$ ipython --no-banner

In [1]: import numpy as np

In [2]: import numpy.linalg as la

In [3]: np.set_printoptions(suppress=True, linewidth=140)

In [4]: def tidy(a):
   ...:     return np.round(a, 1) + 0
   ...: 

In [5]: arr = np.load("arr.npy")

In [6]: print(arr)
[[ 0  0  0  1  0]
 [-3  0  0  0  0]
 [ 0  0  3 -2 -1]
 [-1  0  0  0  0]
 [ 0  0 -1  0  0]
 [-3 -1  0  0  0]]

In [7]: w1 = np.array([[-1, 8, -8, 6],
   ...:     [-6, -6, 6, 5],
   ...:     [-5, -6, 2, -5],
   ...:     [1, -1, -6, -7],
   ...:     [-4, 7, -8, -7]])

In [8]: b = np.array([1, 1, 3, 1])

In [9]: hid = np.maximum(arr @ w1 + b, 0)

In [10]: print(la.matrix_rank(hid))
4

In [11]: print((hid > 0).astype(int))
[[1 0 0 0]
 [1 0 1 0]
 [0 0 1 1]
 [1 0 1 0]
 [1 1 1 1]
 [1 0 1 0]]

In [12]: C = np.array([[2, 2, 0], [0, 3, 3], [2, 3, 0], [1, 3, 2]])

In [13]: print(w1 @ C)
[[-12  16  36]
 [  5   3  -8]
 [-11 -37 -28]
 [-17 -40 -17]
 [-31 -32   7]]

In [14]: x = np.array([-3, 1, 1, 3, 1])

In [15]: rhs = arr @ x

In [16]: b, lr = np.zeros(5), 1 / la.norm(arr, 2) ** 2

In [17]: for i in range(10):
    ...:     b -= lr * arr.T @ (arr @ b - rhs)
    ...:     if i % 2 == 0: print(i, round(la.norm(arr @ b - rhs), 1))
    ...: 
0 3.2
2 2.8
4 2.5
6 2.3
8 2.1

In [18]: print(tidy(b))
[-2.8 -0.1 -0.2  1.6  0.3]

In [19]: Y = np.c_[arr[:, :2] @ np.array([[4, 4], [4, 1]]), np.array([-1, -2, -3, -2, -3, 2])]

In [20]: print(Y)
[[  0   0  -1]
 [-12 -12  -2]
 [  0   0  -3]
 [ -4  -4  -2]
 [  0   0  -3]
 [-16 -13   2]]

In [21]: print(tidy(la.norm(la.qr(arr)[0].T @ Y, axis=0) ** 2 / ((Y ** 2).sum(axis=0) + 1e-12)))
[1.  1.  0.9]

In [22]: print(tidy(la.norm(Y - arr @ la.lstsq(arr, Y)[0], axis=0)))
[0.  0.  1.3]

In [23]: print(la.matrix_rank(Y))
3

In [24]: print(tidy(la.lstsq(arr, Y[:, 0])[0]))
[4. 4. 0. 0. 0.]

In [25]: Y = arr / np.sqrt((arr ** 2).mean(axis=1, keepdims=True))

In [26]: print(tidy(la.norm(Y, axis=1)))
[2.2 2.2 2.2 2.2 2.2 2.2]

In [27]: print(la.matrix_rank(Y) == la.matrix_rank(arr))
True

In [28]: print(la.matrix_rank(arr - arr.mean(axis=1, keepdims=True)))
4

In [29]: x = np.array([2, 2, 1, 1, -2])

In [30]: h1 = np.maximum(arr @ x, 0)

In [31]: print(arr * (h1 > 1e-9)[:, None])
[[ 0  0  0  1  0]
 [ 0  0  0  0  0]
 [ 0  0  3 -2 -1]
 [ 0  0  0  0  0]
 [ 0  0  0  0  0]
 [ 0  0  0  0  0]]

In [32]: print(arr.T @ h1)
[ 0  0  9 -5 -3]

In [33]: print(np.maximum(arr @ x, 0) - np.maximum(-arr @ x, 0))
[ 1 -6  3 -2 -1 -8]

In [34]: print(tidy(np.tanh(arr @ x)))
[ 0.8 -1.   1.  -1.  -0.8 -1. ]

In [35]: F = np.load("dump.npy")

In [36]: print(F)
[[0 0 2 2 3 2 1]
 [0 0 3 3 0 2 3]
 [0 0 2 3 2 1 3]
 [0 0 0 1 3 0 1]
 [0 0 0 0 3 2 0]
 [0 0 0 0 0 1 3]
 [0 0 0 0 0 0 2]]

In [37]: print(la.lstsq(F[:-1].T, F[-1])[2])
5

In [38]: print(np.allclose(F[:-1].T @ la.lstsq(F[:-1].T, F[-1])[0], F[-1]))
True

In [39]: r = la.matrix_rank(F)

In [40]: print(r)
5

In [41]: null = la.svd(F)[2][r:].T

In [42]: print([int(la.matrix_rank(F[:i])) for i in range(1, len(F) + 1)])
[1, 2, 3, 4, 5, 5, 5]

In [43]: print([int(la.matrix_rank(F[:, :j + 1])) for j in range(7)])
[0, 0, 1, 2, 3, 4, 5]

In [44]: print(tidy(la.norm(F, 2) / la.norm(F)))
0.8

In [45]: print([round(float(x), 1) for x in la.svd(F, compute_uv=False)[:3]])
[9.2, 4.6, 2.9]

In [46]: rng = np.random.default_rng(904)

In [47]: z = rng.permutation(7)

In [48]: print(z)
[5 3 2 0 6 1 4]

In [49]: Y = F[z][:, z]

In [50]: print(np.diag(Y))
[1 1 2 0 2 0 3]

In [51]: print(tidy(np.sort(np.abs(la.eigvals(Y)))))
[0. 0. 1. 1. 2. 2. 3.]

In [52]: print(np.trace(Y))
9

In [53]: print(tidy(la.det(Y)), tidy(la.det(F[z])))
0.0 0.0

In [54]: print(Y)
[[1 0 0 0 3 0 0]
 [0 1 0 0 1 0 3]
 [1 3 2 0 3 0 2]
 [2 2 2 0 1 0 3]
 [0 0 0 0 2 0 0]
 [2 3 3 0 3 0 0]
 [2 0 0 0 0 0 3]]

In [55]: print(tidy(np.sort(la.eigvals(F))))
[0. 0. 1. 1. 2. 2. 3.]

In [56]: print([int(la.matrix_rank(la.matrix_power(F, p))) for p in range(1, 8)])
[5, 5, 5, 5, 5, 5, 5]

In [57]: try:
    ...:     la.inv(F)
    ...: except la.LinAlgError as e:
    ...:     print(repr(e))
    ...: 
LinAlgError('Singular matrix')

In [58]: X = np.array([[4, 2, 1, 3, 9, 6, 7],
    ...:     [0, 2, 0, 4, 2, 9, 7],
    ...:     [0, 0, 2, 3, 9, 5, 9],
    ...:     [0, 0, 0, 3, 5, 1, 8],
    ...:     [0, 0, 0, 0, 4, 8, 0],
    ...:     [0, 0, 0, 0, 0, 2, 9],
    ...:     [0, 0, 0, 0, 0, 0, 7]])

In [59]: Y = X[0, 0] * X[1:] - np.outer(X[1:, 0], X[0])

In [60]: print(Y)
[[ 0  8  0 16  8 36 28]
 [ 0  0  8 12 36 20 36]
 [ 0  0  0 12 20  4 32]
 [ 0  0  0  0 16 32  0]
 [ 0  0  0  0  0  8 36]
 [ 0  0  0  0  0  0 28]]

In [61]: print(X[:, 0] / X[0, 0])
[1. 0. 0. 0. 0. 0. 0.]

In [62]: mat = np.loadtxt("layer11.csv", delimiter=",")

In [63]: print(mat)
[[ 0.  0.  0.]
 [ 0. -1.  0.]
 [ 0.  0.  2.]]

In [64]: z = rng.permutation(3)

In [65]: print(z)
[0 2 1]

In [66]: Y = mat[z][:, z]

In [67]: print(np.diag(Y))
[ 0.  2. -1.]

In [68]: print(tidy(np.sort(np.abs(la.eigvals(Y)))))
[0. 1. 2.]

In [69]: print(tidy(la.matrix_power(mat - np.diag(np.diag(mat)), 3)))
[[0. 0. 0.]
 [0. 0. 0.]
 [0. 0. 0.]]

In [70]: print(la.matrix_rank(mat - mat[0, 0] * np.eye(3)))
2

In [71]: print(mat @ mat)
[[0. 0. 0.]
 [0. 1. 0.]
 [0. 0. 4.]]

In [72]: Uu, sv, VT = la.svd(mat)

In [73]: print(sv)
[2. 1. 0.]

In [74]: Y = Uu[:, :2] @ np.diag(sv[:2]) @ VT[:2]

In [75]: print(la.matrix_rank(Y))
2

In [76]: print(Y)
[[ 0.  0.  0.]
 [ 0. -1.  0.]
 [ 0.  0.  2.]]

In [77]: print(np.argsort(-la.norm(mat, axis=0).round(6), kind="stable")[:3])
[2 1 0]

In [78]: print(la.cond(mat) > 100)
True

In [79]: print(tidy(mat @ la.pinv(mat) @ mat))
[[ 0.  0.  0.]
 [ 0. -1.  0.]
 [ 0.  0.  2.]]

In [80]: M = np.load("x.npy")

In [81]: print(M)
[[-0.1  0.   0. ]
 [-3.7  6.9 10. ]
 [-0.1  0.   0.2]
 [-3.6 -0.2 -1. ]
 [-1.9 -2.2 -3.8]
 [-4.6  3.5  4.5]
 [-3.1  1.6  1.7]
 [-3.7  6.9 10.1]
 [-2.3  3.4  4.8]
 [-1.6 -4.5 -7.1]
 [-4.   2.   2.4]
 [-0.6 -1.9 -2.7]
 [-4.6  3.4  4.5]
 [-3.2  0.5  0.3]
 [-1.5 -4.3 -7.1]
 [-0.9 -2.7 -4.2]
 [-2.1  4.1  5.9]
 [-3.5  0.4  0.3]
 [-3.1  3.7  5.1]
 [-2.8 -1.7 -2.8]
 [-1.5  1.8  2.6]
 [-3.8  6.2  8.6]
 [-0.9 -2.8 -4.4]
 [-2.3  3.3  4.6]
 [-3.6  3.1  3.9]
 [-2.   1.   1.3]]

In [82]: C2 = np.cov(M, rowvar=False)

In [83]: print(np.argsort(-M.std(axis=0).round(6), kind="stable"))
[2 1 0]

In [84]: print(tidy(C2))
[[ 1.8 -2.6 -3.7]
 [-2.6 10.3 15.3]
 [-3.7 15.3 22.7]]

In [85]: print(tidy(np.median(M, axis=0)))
[-2.6  1.3  1.5]

In [86]: print(tidy(np.polyfit(M[:, 2], M[:, 0], 1)))
[-0.2 -2.3]

In [87]: print(C2.shape)
(3, 3)

In [88]: Uu, sv, VT = la.svd(M)

In [89]: print(tidy(sv))
[31.4 11.7  0.4]

In [90]: Y = Uu[:, :2] @ np.diag(sv[:2]) @ VT[:2]

In [91]: print(la.matrix_rank(Y))
2

In [92]: z = rng.integers(0, 3, 6)

In [93]: E = (z[:, None] == z) * -3 + np.eye(6)

In [94]: print(E)
[[-2. -3.  0. -3. -3. -3.]
 [-3. -2.  0. -3. -3. -3.]
 [ 0.  0. -2.  0.  0.  0.]
 [-3. -3.  0. -2. -3. -3.]
 [-3. -3.  0. -3. -2. -3.]
 [-3. -3.  0. -3. -3. -2.]]

In [95]: th = np.radians(60)

In [96]: R = np.eye(6)

In [97]: R[1, 1] = R[0, 0] = np.cos(th)

In [98]: R[1, 0], R[0, 1] = -np.sin(th), np.sin(th)

In [99]: print(tidy(R))
[[ 0.5  0.9  0.   0.   0.   0. ]
 [-0.9  0.5  0.   0.   0.   0. ]
 [ 0.   0.   1.   0.   0.   0. ]
 [ 0.   0.   0.   1.   0.   0. ]
 [ 0.   0.   0.   0.   1.   0. ]
 [ 0.   0.   0.   0.   0.   1. ]]

In [100]: Y = E @ R.T

In [101]: print(tidy(la.svd(E, compute_uv=False)), tidy(la.svd(Y, compute_uv=False)))
[14.  2.  1.  1.  1.  1.] [14.  2.  1.  1.  1.  1.]

In [102]: print(np.allclose(E @ E.T, Y @ Y.T))
True

In [103]: print(np.allclose(la.norm(E, axis=1), la.norm(Y, axis=1)))
True

In [104]: print(tidy(la.det(R)), np.trace(R))
1.0 5.0

In [105]: f = np.array([2, 0, 7, 2, 8, 4])

In [106]: Y = E + np.outer(f, np.eye(6)[0])

In [107]: print(la.matrix_rank(Y - E))
1

In [108]: print(la.matrix_rank(la.inv(Y) - la.inv(E), tol=1e-8))
1

In [109]: print(E.reshape(-1, 2))
[[-2. -3.]
 [ 0. -3.]
 [-3. -3.]
 [-3. -2.]
 [ 0. -3.]
 [-3. -3.]
 [ 0.  0.]
 [-2.  0.]
 [ 0.  0.]
 [-3. -3.]
 [ 0. -2.]
 [-3. -3.]
 [-3. -3.]
 [ 0. -3.]
 [-2. -3.]
 [-3. -3.]
 [ 0. -3.]
 [-3. -2.]]

In [110]: E.reshape(6, 7)
Traceback (most recent call last):
  Cell In[110], line 1
    E.reshape(6, 7)
ValueError: cannot reshape array of size 36 into shape (6,7)


In [111]: T = E.reshape(6, 2, -1)

In [112]: print(T[:, 0])
[[-2. -3.  0.]
 [-3. -2.  0.]
 [ 0.  0. -2.]
 [-3. -3.  0.]
 [-3. -3.  0.]
 [-3. -3.  0.]]

In [113]: print(T.transpose(1, 0, 2))
[[[-2. -3.  0.]
  [-3. -2.  0.]
  [ 0.  0. -2.]
  [-3. -3.  0.]
  [-3. -3.  0.]
  [-3. -3.  0.]]

 [[-3. -3. -3.]
  [-3. -3. -3.]
  [ 0.  0.  0.]
  [-2. -3. -3.]
  [-3. -2. -3.]
  [-3. -3. -2.]]]

In [114]: data = np.minimum.outer(np.arange(1, 5), np.arange(1, 5)) * -2

In [115]: print(data)
[[-2 -2 -2 -2]
 [-2 -4 -4 -4]
 [-2 -4 -6 -6]
 [-2 -4 -6 -8]]

In [116]: def softmax(z):
     ...:     e = np.exp(z - z.max(axis=-1, keepdims=True))
     ...:     return e / e.sum(axis=-1, keepdims=True)
     ...: 

In [117]: print(tidy(softmax(data[1])))
[0.7 0.1 0.1 0.1]

In [118]: print(tidy(softmax(data[1] + -3)))
[0.7 0.1 0.1 0.1]

In [119]: S = data @ data.T / np.sqrt(4)

In [120]: print(tidy(softmax(S)))
[[0.  0.  0.1 0.9]
 [0.  0.  0.  1. ]
 [0.  0.  0.  1. ]
 [0.  0.  0.  1. ]]

In [121]: print(softmax(S).round(6).argmax(axis=1))
[3 3 3 3]

In [122]: print(np.einsum("ij,ji->", data, data))
280

In [123]: print(tidy(la.det(data[::-1])))
16.0

In [124]: print(np.kron(np.eye(2, dtype=int), data))
[[-2 -2 -2 -2  0  0  0  0]
 [-2 -4 -4 -4  0  0  0  0]
 [-2 -4 -6 -6  0  0  0  0]
 [-2 -4 -6 -8  0  0  0  0]
 [ 0  0  0  0 -2 -2 -2 -2]
 [ 0  0  0  0 -2 -4 -4 -4]
 [ 0  0  0  0 -2 -4 -6 -6]
 [ 0  0  0  0 -2 -4 -6 -8]]

In [125]: print(tidy(la.det(2 * data)), tidy(la.det(data)))
256.0 16.0
